% ipython --no-banner

In [1]: import numpy as np

In [2]: np.set_printoptions(suppress=True, linewidth=200)

In [3]: def rnd(a):
   ...:     return np.round(a, 2) + 0
   ...: 

In [4]: mat = np.load("dump.npy")

In [5]: print(mat)
[[-5 -3 -3 -7 -5 -2  9  2  2]
 [ 8  1 -1 -8  2 -7 -5  9 -8]
 [ 9 -7  7 -5 -3  8 -7 -8  9]
 [ 6 -2 -9  9 -8 -6 -9  8  0]
 [ 5 -2  8  2 -4 -7 -3  2  0]
 [ 7 -7 -4 -6 -8  7 -9  4 -1]
 [ 8 -1 -1  5  5  2 -9  3  8]
 [ 4 -4  2 -8  7  6  4 -5 -7]
 [ 2 -5 -2  0 -6 -4 -7 -1 -2]]

In [6]: ang = np.radians(30)

In [7]: r_ = np.eye(9)

In [8]: r_[0, 0] = r_[5, 5] = np.cos(ang)

In [9]: r_[0, 5], r_[5, 0] = -np.sin(ang), np.sin(ang)

In [10]: print(rnd(r_))
[[ 0.87  0.    0.    0.    0.   -0.5   0.    0.    0.  ]
 [ 0.    1.    0.    0.    0.    0.    0.    0.    0.  ]
 [ 0.    0.    1.    0.    0.    0.    0.    0.    0.  ]
 [ 0.    0.    0.    1.    0.    0.    0.    0.    0.  ]
 [ 0.    0.    0.    0.    1.    0.    0.    0.    0.  ]
 [ 0.5   0.    0.    0.    0.    0.87  0.    0.    0.  ]
 [ 0.    0.    0.    0.    0.    0.    1.    0.    0.  ]
 [ 0.    0.    0.    0.    0.    0.    0.    1.    0.  ]
 [ 0.    0.    0.    0.    0.    0.    0.    0.    1.  ]]

In [11]: out = mat @ r_.T

In [12]: print(np.allclose(np.linalg.norm(mat, axis=1), np.linalg.norm(out, axis=1)))
True

In [13]: data = np.load("a.npy")

In [14]: print(rnd(data))
[[ 0.1  -0.05 -0.08  0.02 -0.11  0.07 -0.11  0.02  0.11  0.12 -0.12  0.07]
 [-0.05  0.03  0.04 -0.01  0.06 -0.04  0.06 -0.01 -0.06 -0.07  0.07 -0.04]
 [-0.08  0.04  0.07 -0.02  0.09 -0.06  0.09 -0.02 -0.09 -0.11  0.11 -0.06]
 [ 0.02 -0.01 -0.02  0.01 -0.03  0.02 -0.03  0.01  0.03  0.03 -0.03  0.02]
 [-0.11  0.06  0.09 -0.03  0.13 -0.08  0.13 -0.03 -0.13 -0.14  0.14 -0.08]
 [ 0.07 -0.04 -0.06  0.02 -0.08  0.05 -0.08  0.02  0.08  0.09 -0.09  0.05]
 [-0.11  0.06  0.09 -0.03  0.13 -0.08  0.13 -0.03 -0.13 -0.14  0.14 -0.08]
 [ 0.02 -0.01 -0.02  0.01 -0.03  0.02 -0.03  0.01  0.03  0.03 -0.03  0.02]
 [ 0.11 -0.06 -0.09  0.03 -0.13  0.08 -0.13  0.03  0.13  0.14 -0.14  0.08]
 [ 0.12 -0.07 -0.11  0.03 -0.14  0.09 -0.14  0.03  0.14  0.16 -0.16  0.09]
 [-0.12  0.07  0.11 -0.03  0.14 -0.09  0.14 -0.03 -0.14 -0.16  0.16 -0.09]
 [ 0.07 -0.04 -0.06  0.02 -0.08  0.05 -0.08  0.02  0.08  0.09 -0.09  0.05]]

In [15]: print(rnd(np.trace(np.linalg.pinv(data) @ data)))
1.0

In [16]: rng = np.random.default_rng(35)

In [17]: lab = rng.permutation(9)

In [18]: print(lab)
[6 1 3 4 7 5 0 2 8]

In [19]: out = mat[lab][:, lab]

In [20]: print(np.diag(out))
[-9  1  9 -4 -5  7 -5  7 -2]

In [21]: x0 = np.array([0, 2, 2, 1, 2, 1, 2, 1, 1, 1, 3, 2])

In [22]: print(rnd(np.linalg.eigvalsh(2 * data - np.eye(12))))
[-1. -1. -1. -1. -1. -1. -1. -1. -1. -1. -1.  1.]

In [23]: print(rnd(np.eye(12) - data))
[[ 0.9   0.05  0.08 -0.02  0.11 -0.07  0.11 -0.02 -0.11 -0.12  0.12 -0.07]
 [ 0.05  0.97 -0.04  0.01 -0.06  0.04 -0.06  0.01  0.06  0.07 -0.07  0.04]
 [ 0.08 -0.04  0.93  0.02 -0.09  0.06 -0.09  0.02  0.09  0.11 -0.11  0.06]
 [-0.02  0.01  0.02  0.99  0.03 -0.02  0.03 -0.01 -0.03 -0.03  0.03 -0.02]
 [ 0.11 -0.06 -0.09  0.03  0.87  0.08 -0.13  0.03  0.13  0.14 -0.14  0.08]
 [-0.07  0.04  0.06 -0.02  0.08  0.95  0.08 -0.02 -0.08 -0.09  0.09 -0.05]
 [ 0.11 -0.06 -0.09  0.03 -0.13  0.08  0.87  0.03  0.13  0.14 -0.14  0.08]
 [-0.02  0.01  0.02 -0.01  0.03 -0.02  0.03  0.99 -0.03 -0.03  0.03 -0.02]
 [-0.11  0.06  0.09 -0.03  0.13 -0.08  0.13 -0.03  0.87 -0.14  0.14 -0.08]
 [-0.12  0.07  0.11 -0.03  0.14 -0.09  0.14 -0.03 -0.14  0.84  0.16 -0.09]
 [ 0.12 -0.07 -0.11  0.03 -0.14  0.09 -0.14  0.03  0.14  0.16  0.84  0.09]
 [-0.07  0.04  0.06 -0.02  0.08 -0.05  0.08 -0.02 -0.08 -0.09  0.09  0.95]]

In [24]: print(np.trace(data))
1.0

In [25]: print(rnd((x0 - data @ x0) @ (data @ x0)))
0.0
